$ python -q
>>> import numpy as np
>>> np.set_printoptions(precision=2, suppress=True, linewidth=200, legacy="1.25")
>>> rd = lambda a: np.round(a, 2) + 0
>>> basis = np.array([[2, 5, -1]])
>>> rng = np.random.default_rng(118223)
>>> M = rng.normal(size=(23, 1)) @ basis + np.array([5, 8, -8])
>>> print(rd(M))
[[  5.01   8.02  -8.  ]
 [  3.75   4.86  -7.37]
 [  2.7    2.25  -6.85]
 [  3.44   4.11  -7.22]
 [  9.01  18.02 -10.  ]
 [  3.99   5.47  -7.49]
 [  5.13   8.33  -8.07]
 [  3.48   4.21  -7.24]
 [  1.48  -0.81  -6.24]
 [  5.89  10.23  -8.45]
 [  6.71  12.28  -8.86]
 [  5.77   9.93  -8.39]
 [  9.09  18.23 -10.05]
 [  7.26  13.66  -9.13]
 [  4.7    7.26  -7.85]
 [  6.09  10.74  -8.55]
 [  6.45  11.62  -8.72]
 [  4.63   7.08  -7.82]
 [  6.24  11.11  -8.62]
 [  4.72   7.3   -7.86]
 [  5.21   8.52  -8.1 ]
 [  7.43  14.08  -9.22]
 [  6.15  10.87  -8.57]]
>>> # rank 2
>>> u = np.array([-1, 0])
>>> print(rd(np.polyval(u, M[10])))
[ -6.71 -12.28   8.86]
>>> print(rd(np.correlate(M[10], M[15], "full")))
[-57.37 -32.89 248.44 -20.24 -53.97]
>>> print(rd(np.convolve(M[10], u)))
[ -6.71 -12.28   8.86   0.  ]
>>> D = np.linalg.norm(M[:, None] - M[None], axis=-1)
>>> print(rd(D[:5, :5]))
[[ 0.    3.45  6.31  4.28 10.95]
 [ 3.45  0.    2.86  0.82 14.41]
 [ 6.31  2.86  0.    2.03 17.27]
 [ 4.28  0.82  2.03  0.   15.23]
 [10.95 14.41 17.27 15.23  0.  ]]
>>> print(D[11].round(6).argsort(kind="stable")[:4])
[11  9 15 22]
>>> print(np.unravel_index(D.round(6).argmax(), D.shape))
(8, 12)
>>> print(np.linalg.matrix_rank(D ** 2))
3
>>> print(np.flatnonzero(D[11] < D.mean() / 2))
[ 0  6  9 10 11 15 16 18 20 22]
>>> print(D.shape)
(23, 23)
>>> print(D.mean(axis=1).argmax())
8
>>> basis = M[[15, 18]].astype(float)
>>> for _ in range(7):
...     lab = np.linalg.norm(M[:, None] - basis, axis=-1).argmin(axis=1)
...     basis = np.array([M[lab == j].mean(axis=0) for j in range(2)])
... 
>>> print(lab)
[0 0 0 0 1 0 0 0 0 1 1 1 1 1 0 1 1 0 1 0 0 1 1]
>>> print(rd(basis))
[[ 4.02  5.55 -7.51]
 [ 6.92 12.8  -8.96]]
>>> print(np.abs(basis[1] - basis[0]).argmax())
1
>>> print(np.bincount(lab))
[12 11]
>>> Y = np.array([[0, 0, 0, 0], [1, 0, 3, 3], [1, 0, 3, 1]])
>>> feats = Y.T @ Y
>>> print(feats)
[[ 2  0  6  4]
 [ 0  0  0  0]
 [ 6  0 18 12]
 [ 4  0 12 10]]
>>> # symmetric, so the eigenvalues are real
>>> evals, vecs = np.linalg.eigh(feats)
>>> print(rd(vecs.T @ vecs))
[[1. 0. 0. 0.]
 [0. 1. 0. 0.]
 [0. 0. 1. 0.]
 [0. 0. 0. 1.]]
>>> print((evals > 1e-8).sum(), (evals < -1e-8).sum())
2 0
>>> U, sigma, VT = np.linalg.svd(feats)
>>> vecs = VT[:(sigma > 1e-8).sum()]
>>> x0 = feats[0] + 3 * feats[2] + rng.integers(2) * np.eye(4)[2]
>>> print(x0)
[20.  0. 60. 40.]
>>> print(rd(np.linalg.norm(x0 - vecs.T @ vecs @ x0)))
0.0
>>> print(feats.reshape(-1, 2))
[[ 2  0]
 [ 6  4]
 [ 0  0]
 [ 0  0]
 [ 6  0]
 [18 12]
 [ 4  0]
 [12 10]]
>>> print(feats.reshape(2, -1))
[[ 2  0  6  4  0  0  0  0]
 [ 6  0 18 12  4  0 12 10]]
>>> T = feats.reshape(4, 2, -1)
>>> print(T.sum(axis=1))
[[ 8  4]
 [ 0  0]
 [24 12]
 [16 10]]
>>> print(np.einsum("ihd,ihd->ih", T, T))
[[  4  52]
 [  0   0]
 [ 36 468]
 [ 16 244]]
>>> print(T[:, 0])
[[2 0]
 [0 0]
 [6 0]
 [4 0]]
>>> print([round(float(x), 2) for x in np.linalg.svd(feats, compute_uv=False)[:3]])
[28.6, 1.4, 0.0]
>>> print(np.linalg.matrix_rank(feats, rtol=0.1))
1
>>> print(np.linalg.cond(feats) > 100)
True
>>> print(rd(feats @ np.linalg.pinv(feats) @ feats))
[[ 2.  0.  6.  4.]
 [ 0.  0.  0.  0.]
 [ 6.  0. 18. 12.]
 [ 4.  0. 12. 10.]]
>>> print(np.allclose(feats[:-1].T @ np.linalg.lstsq(feats[:-1].T, feats[-1])[0], feats[-1]))
False
>>> K = np.load("run3.npy")
>>> print(K)
[[ 13.11   9.78 -11.51]
 [  7.39   5.19 -17.84]
 [-16.12   7.83  -8.88]
 [ 10.21   2.09  17.07]
 [ 18.42   7.59   1.78]
 [  4.95  16.58  10.03]
 [  6.71   3.67  18.48]
 [ -7.97  12.84  13.1 ]
 [ 14.01  -8.1   11.74]
 [  0.72  -6.79  18.8 ]
 [ 17.42   4.84   8.54]
 [-14.     9.11  11.  ]
 [ 11.79  11.75 -11.08]
 [ 11.69 -16.11  -1.93]
 [ -3.72 -17.34   9.25]
 [ 10.14  -0.15  17.24]
 [ 10.5    1.18 -16.98]
 [-11.    -7.52 -14.91]]
>>> Y = feats[0, 0] * feats[1:] - np.outer(feats[1:, 0], feats[0])
>>> print(Y)
[[0 0 0 0]
 [0 0 0 0]
 [0 0 0 4]]
>>> print(feats[:, 0] / feats[0, 0])
[1. 0. 3. 2.]
>>> print(np.flatnonzero(~Y.round(6).any(axis=1)))
[0 1]
>>> cen = K - K.mean(axis=0)
>>> U, sigma, VT = np.linalg.svd(cen, full_matrices=False)
>>> print(rd((sigma ** 2).sum() ** 2 / (sigma ** 4).sum()))
2.79
>>> print(rd(sigma ** 2 / (sigma ** 2).sum()))
[0.46 0.3  0.24]
>>> print(np.abs(VT[0]).argmax())
2
>>> print(rd(cen.mean(axis=0)))
[0. 0. 0.]
>>> D = np.linalg.norm(K[:, None] - K[None], axis=-1)
>>> print(np.flatnonzero(D[8] < D.mean() / 2))
[ 3  8 15]
>>> print(D[8].round(6).argsort(kind="stable")[:4])
[ 8 15  3 10]
>>> print((D + 1e9 * np.eye(18)).round(6).argmin(axis=1))
[12 16 17 15 10  7  3 11 15 15  4  7  0  8  9  3  1  2]
>>> cen = K - K.mean(axis=0)
>>> vecs = np.linalg.svd(cen)[2][:2]
>>> Y = cen - cen @ vecs.T @ vecs
>>> print(rd(np.linalg.norm(Y) / np.linalg.norm(cen)))
0.49
>>> print(np.linalg.norm(Y, axis=1).round(6).argmax())
14
>>> print(rd(np.cov(cen @ vecs.T, rowvar=False)))
[[176.86   0.  ]
 [  0.   116.93]]
>>> print(rd(np.diag(vecs.T @ vecs)))
[1.   0.02 0.98]
>>> print(rd((cen @ vecs.T).std(axis=0)))
[12.92 10.51]
>>> X, _ = np.linalg.qr(np.array([[0.6, 1.1, 1.2], [0.0, -1.4, -0.3], [0.0, 1.8, 1.0]]))
>>> print(rd(X))
[[ 1.    0.    0.  ]
 [ 0.   -0.61  0.79]
 [ 0.    0.79  0.61]]
>>> evals, vecs = np.linalg.eigh(X)
>>> x0 = np.array([-2, 2, -1])
>>> print(rd(np.abs(X).sum(axis=1).max()), np.abs(evals).max())
1.4 1.0
>>> print(rd(x0 @ X @ x0 / (x0 @ x0)), rd(evals[0]), evals[-1])
-0.11 -1.0 1.0
>>> print(rd(x0 @ X @ x0))
-1.0
>>> Y = np.linalg.inv(X)
>>> print(np.allclose(Y, X.T))
True
>>> print((np.abs(Y) > 1e-9).astype(int))
[[1 0 0]
 [0 1 1]
 [0 1 1]]
>>> print(rd(X @ X.T))
[[1. 0. 0.]
 [0. 1. 0.]
 [0. 0. 1.]]
>>> q, r_ = np.linalg.qr(K)
>>> print(rd(abs(r_[0, 0])), rd(np.linalg.norm(K[:, 0])))
48.81 48.81
>>> print(np.allclose(r_.T @ r_, K.T @ K))
True
>>> print(rd(np.trace(q @ q.T)))
3.0
>>> print(q.shape, r_.shape)
(18, 3) (3, 3)
>>> x0 = np.array([-3, 3, -3])
>>> print(rd(X.T @ (X @ x0)))
[-3.  3. -3.]
>>> print(rd(np.sort(np.abs(np.degrees(np.angle(np.linalg.eigvals(X)))))))
[  0.   0. 180.]
>>> print(rd(np.abs(np.linalg.eigvals(X))))
[1. 1. 1.]
>>> F = np.loadtxt("sample11.csv", delimiter=",")
>>> print(F)
[[1. 2. 2.]
 [1. 2. 2.]
 [0. 0. 0.]
 [0. 0. 0.]
 [4. 6. 2.]
 [0. 0. 0.]
 [3. 4. 0.]
 [3. 4. 0.]
 [0. 0. 0.]
 [0. 0. 0.]
 [1. 2. 2.]
 [1. 1. 5.]
 [0. 0. 0.]
 [4. 5. 5.]
 [1. 2. 2.]
 [0. 0. 0.]
 [0. 0. 0.]
 [1. 2. 2.]
 [0. 0. 0.]
 [0. 0. 0.]
 [1. 2. 2.]
 [4. 6. 2.]
 [4. 5. 5.]
 [3. 4. 0.]
 [4. 6. 2.]
 [0. 0. 0.]
 [2. 3. 7.]]
>>> # row 1 repeats row 0
>>> q, r_ = np.linalg.qr(F)
>>> print(rd(q @ r_))
[[1. 2. 2.]
 [1. 2. 2.]
 [0. 0. 0.]
 [0. 0. 0.]
 [4. 6. 2.]
 [0. 0. 0.]
 [3. 4. 0.]
 [3. 4. 0.]
 [0. 0. 0.]
 [0. 0. 0.]
 [1. 2. 2.]
 [1. 1. 5.]
 [0. 0. 0.]
 [4. 5. 5.]
 [1. 2. 2.]
 [0. 0. 0.]
 [0. 0. 0.]
 [1. 2. 2.]
 [0. 0. 0.]
 [0. 0. 0.]
 [1. 2. 2.]
 [4. 6. 2.]
 [4. 5. 5.]
 [3. 4. 0.]
 [4. 6. 2.]
 [0. 0. 0.]
 [2. 3. 7.]]
>>> print(rd(r_))
[[-10.86 -15.37  -8.75]
 [  0.    -1.91  -0.81]
 [  0.     0.    -9.1 ]]
>>> print(rd(np.trace(q @ q.T)))
3.0
>>> print(rd(q))
[[-0.09 -0.31 -0.1 ]
 [-0.09 -0.31 -0.1 ]
 [ 0.    0.    0.  ]
 [ 0.    0.    0.  ]
 [-0.37 -0.18  0.15]
 [ 0.    0.    0.  ]
 [-0.28  0.13  0.25]
 [-0.28  0.13  0.25]
 [ 0.    0.    0.  ]
 [ 0.    0.    0.  ]
 [-0.09 -0.31 -0.1 ]
 [-0.09  0.22 -0.48]
 [ 0.    0.    0.  ]
 [-0.37  0.35 -0.23]
 [-0.09 -0.31 -0.1 ]
 [ 0.    0.    0.  ]
 [ 0.    0.    0.  ]
 [-0.09 -0.31 -0.1 ]
 [ 0.    0.    0.  ]
 [ 0.    0.    0.  ]
 [-0.09 -0.31 -0.1 ]
 [-0.37 -0.18  0.15]
 [-0.37  0.35 -0.23]
 [-0.28  0.13  0.25]
 [-0.37 -0.18  0.15]
 [ 0.    0.    0.  ]
 [-0.18 -0.09 -0.58]]
>>> print(q.shape, r_.shape)
(27, 3) (3, 3)
>>> print(np.allclose(r_.T @ r_, F.T @ F))
True
>>> basis = F[[12, 4]].astype(float)
>>> for _ in range(4):
...     lab = np.linalg.norm(F[:, None] - basis, axis=-1).argmin(axis=1)
...     basis = np.array([F[lab == j].mean(axis=0) for j in range(2)])
... 
>>> print(lab)
[0 0 0 0 1 0 1 1 0 0 0 0 0 1 0 0 0 0 0 0 0 1 1 1 1 0 1]
>>> print(rd(basis[1] - basis[0]))
[3.06 4.06 1.61]
